% ipython --no-banner

In [1]: import numpy as np

In [2]: import numpy.linalg as la

In [3]: np.set_printoptions(precision=2, suppress=True, linewidth=140, sign=" ")

In [4]: rnd = lambda a: np.round(a, 2) + 0

In [5]: E = np.load("m.npy")

In [6]: E
Out[6]: 
array([[-1,  3, -3, -2],
       [-2, -1,  3, -3],
       [-3, -2, -1,  3],
       [ 3, -3, -2, -1]])

In [7]: E @ np.ones(4)
Out[7]: array([-3., -3., -3., -3.])

In [8]: print(E @ (-1.0) ** np.arange(4))
[-5.  5. -5.  5.]

In [9]: np.allclose(E @ E.T, E.T @ E)
Out[9]: True

In [10]: rnd(np.sort(np.abs(np.fft.fft(E[0])))), rnd(np.sort(la.svd(E, compute_uv=False)))
Out[10]: (array([ 3.  ,  5.  ,  5.39,  5.39]), array([ 3.  ,  5.  ,  5.39,  5.39]))

In [11]: other = E / la.norm(E, axis=1, keepdims=True)

In [12]: cov = other @ other.T

In [13]: rnd(np.degrees(np.arccos(np.clip(cov[2, 3], -1, 1))))
Out[13]: np.float64(100.02)

In [14]: (np.abs(cov) > 0.9).astype(int)
Out[14]: 
array([[ 1,  0,  0,  0],
       [ 0,  1,  0,  0],
       [ 0,  0,  1,  0],
       [ 0,  0,  0,  1]])

In [15]: q = E.astype(float).copy()

In [16]: for j in range(4):
    ...:     q[:, j] -= q[:, :j] @ (q[:, :j].T @ q[:, j])
    ...:     q[:, j] /= la.norm(q[:, j])
    ...: 

In [17]: rnd(q.T @ q)
Out[17]: 
array([[ 1.,  0.,  0.,  0.],
       [ 0.,  1.,  0.,  0.],
       [ 0.,  0.,  1.,  0.],
       [ 0.,  0.,  0.,  1.]])

In [18]: rnd(q.T @ E)
Out[18]: 
array([[ 4.8 , -0.83, -1.25, -0.83],
       [ 0.  ,  4.72, -1.07, -1.42],
       [ 0.  ,  0.  ,  4.5 , -1.46],
       [ 0.  ,  0.  ,  0.  ,  4.26]])

In [19]: rnd(la.eigvals(E).sum().real)
Out[19]: np.float64(-4.0)

In [20]: rnd(np.poly(E))
Out[20]: array([   1.,    4.,   12.,  172.,  435.])

In [21]: np.einsum("ij,ji->", E, E)
Out[21]: np.int64(-8)

In [22]: rnd(la.det(E.T))
Out[22]: np.float64(435.0)

In [23]: rnd(la.eigvals(E))
Out[23]: array([ 2.+5.j,  2.-5.j, -5.+0.j, -3.+0.j])

In [24]: A = np.load("layer11.npy")

In [25]: A
Out[25]: 
array([[-3.31,  6.98, -1.67],
       [-2.42,  6.24, -2.99],
       [-0.85,  6.39, -4.42],
       [-0.75,  5.11, -4.48],
       [-2.18,  5.47, -3.07],
       [-2.43,  6.15, -3.57],
       [-2.59,  6.21, -3.99],
       [-3.85,  5.49, -1.25],
       [-1.05,  4.96, -2.4 ],
       [-2.31,  4.27, -2.21],
       [-3.5 ,  6.59, -3.72],
       [-3.07,  5.75, -2.43],
       [-4.74,  4.95, -3.99],
       [-2.47,  4.36, -2.45],
       [-0.56,  5.76, -1.67],
       [-1.4 ,  7.45, -3.22],
       [-3.11,  6.78, -2.92],
       [-3.15,  8.92, -1.82],
       [-2.81,  6.18, -4.52],
       [-0.67,  7.32, -3.  ],
       [-3.62,  5.7 , -0.27],
       [-3.42,  6.62, -3.92],
       [-3.89,  5.75, -3.13],
       [-2.94,  4.68, -3.04],
       [-2.15,  4.35, -3.45],
       [-3.77,  4.96, -5.48],
       [-1.96,  5.11, -2.34]])

In [26]: x = np.array([-1, 1, -2])

In [27]: rhs = A @ x

In [28]: rnd(la.solve(A.T @ A, A.T @ rhs))
Out[28]: array([-1.,  1., -2.])

In [29]: rng = np.random.default_rng(3853)

In [30]: rhs = rhs + 0.3 * rng.normal(size=27)

In [31]: rnd(rhs)
Out[31]: 
array([ 13.83,  14.66,  15.85,  14.41,  14.17,  16.07,  16.13,  12.14,  10.65,  11.07,  17.6 ,  13.54,  17.47,  12.02,   9.24,  15.53,
        15.92,  16.19,  17.47,  14.19,   9.57,  18.12,  15.92,  13.43,  13.73,  19.64,  11.19])

In [32]: c, *_ = la.lstsq(A, rhs)

In [33]: print(rnd(A.T @ (rhs - A @ c)))
[ 0.  0.  0.]

In [34]: c.round()
Out[34]: array([-1.,  1., -2.])

In [35]: print([round(float(la.norm(la.solve(A.T @ A + lam * np.eye(3), A.T @ rhs))), 2) for lam in (0, 1, 10, 100)])
[2.41, 2.39, 2.26, 1.93]

In [36]: P = A @ la.solve(A.T @ A, A.T)

In [37]: rnd(la.eigvalsh(P))
Out[37]: 
array([ 0.,  0.,  0.,  0.,  0.,  0.,  0.,  0.,  0.,  0.,  0.,  0.,  0.,  0.,  0.,  0.,  0.,  0.,  0.,  0.,  0.,  0.,  0.,  0.,  1.,  1.,
        1.])

In [38]: rnd(np.diag(P))
Out[38]: 
array([ 0.13,  0.04,  0.19,  0.19,  0.03,  0.05,  0.06,  0.16,  0.05,  0.03,  0.06,  0.05,  0.24,  0.03,  0.14,  0.14,  0.05,  0.24,  0.09,
        0.21,  0.25,  0.06,  0.09,  0.05,  0.06,  0.27,  0.03])

In [39]: dist = la.norm(A[:, None] - A[None], axis=-1)

In [40]: print(rnd(dist[:5, :5]))
[[ 0.    1.76  3.74  4.24  2.35]
 [ 1.76  0.    2.13  2.51  0.81]
 [ 3.74  2.13  0.    1.29  2.11]
 [ 4.24  2.51  1.29  0.    2.04]
 [ 2.35  0.81  2.11  2.04  0.  ]]

In [41]: la.matrix_rank(dist ** 2)
Out[41]: np.int64(5)

In [42]: np.unravel_index(dist.round(6).argmax(), dist.shape)
Out[42]: (np.int64(17), np.int64(25))

In [43]: dist.shape
Out[43]: (27, 27)

In [44]: other = np.array([[3, 2, 0], [1, -1, 3], [-2, 1, 0]])

In [45]: M = np.tril(other)

In [46]: M
Out[46]: 
array([[ 3,  0,  0],
       [ 1, -1,  0],
       [-2,  1,  0]])

In [47]: np.abs(np.diag(la.qr(M)[1])) > 1e-9
Out[47]: array([ True,  True, False])

In [48]: rnd(la.norm(M, 2) / la.norm(M))
Out[48]: np.float64(0.96)

In [49]: [round(float(x), 2) for x in la.svd(M, compute_uv=False)[:3]]
Out[49]: [3.84, 1.14, 0.0]

In [50]: la.matrix_rank(M, rtol=0.1)
Out[50]: np.int64(2)

In [51]: data = np.load("arr.npy")

In [52]: data
Out[52]: 
array([[-30,   3,   1],
       [  0, -40,   1],
       [  1,   2, -38]])

In [53]: f = np.array([-2, -5, -4])

In [54]: other = data + np.outer(f, np.eye(3)[2])

In [55]: other
Out[55]: 
array([[-30.,   3.,  -1.],
       [  0., -40.,  -4.],
       [  1.,   2., -42.]])

In [56]: rnd(la.det(other) / la.det(data)), rnd(1 + la.solve(data, f)[2])
Out[56]: (np.float64(1.11), np.float64(1.11))

In [57]: la.matrix_rank(other - data)
Out[57]: np.int64(1)

In [58]: q = data.astype(float).copy()

In [59]: for j in range(3):
    ...:     q[:, j] -= q[:, :j] @ (q[:, :j].T @ q[:, j])
    ...:     q[:, j] /= la.norm(q[:, j])
    ...: 

In [60]: rnd(q.T @ q)
Out[60]: 
array([[ 1.,  0.,  0.],
       [ 0.,  1.,  0.],
       [ 0.,  0.,  1.]])

In [61]: rnd(q)
Out[61]: 
array([[-1.  ,  0.  , -0.03],
       [ 0.  , -1.  , -0.05],
       [ 0.03,  0.05, -1.  ]])

In [62]: P = np.triu(np.array([[6, 0, -8], [-9, -4, 5], [-9, 5, 5]]), 1) + np.eye(3)

In [63]: other = P @ data @ la.inv(P)

In [64]: other
Out[64]: 
array([[-38., -13.,  66.],
       [  5., -30.,   1.],
       [  1.,   2., -40.]])

In [65]: rnd(la.det(other))
Out[65]: np.float64(-45497.0)

In [66]: P @ data - data @ P
Out[66]: 
array([[ -8., -16.,  49.],
       [  5.,  10.,  10.],
       [  0.,   0.,  -2.]])

In [67]: np.trace(other), np.trace(data)
Out[67]: (np.float64(-108.0), np.int64(-108))

In [68]: rnd(np.poly(other))
Out[68]: array([     1.,    108.,   3857.,  45497.])

In [69]: W = np.array([[2, 1, 3, 1, 0, 3], [0, 3, 0, 2, 0, 0], [1, 2, 1, 0, 3, 1]])

In [70]: c = np.array([1, 2, 0, 2, 0, 2])

In [71]: act = np.maximum(data @ W + c, 0)

In [72]: act
Out[72]: 
array([[ 0,  0,  0,  0,  3,  0],
       [ 2,  0,  1,  0,  3,  3],
       [ 0,  0,  0,  7,  0,  0]])

In [73]: (act > 0).astype(int)
Out[73]: 
array([[ 0,  0,  0,  0,  1,  0],
       [ 1,  0,  1,  0,  1,  1],
       [ 0,  0,  0,  1,  0,  0]])

In [74]: cent = np.array([[-2, 2, -2],
    ...:     [-2, 2, -2],
    ...:     [1, -2, -2],
    ...:     [1, -1, 1],
    ...:     [0, -1, 0],
    ...:     [-1, -2, -1]])

In [75]: W @ cent
Out[75]: 
array([[ -5,  -7, -14],
       [ -4,   4,  -4],
       [ -6,  -1,  -9]])

In [76]: (act @ cent).round(6).argmax(axis=1)
Out[76]: array([ 0,  0,  0])
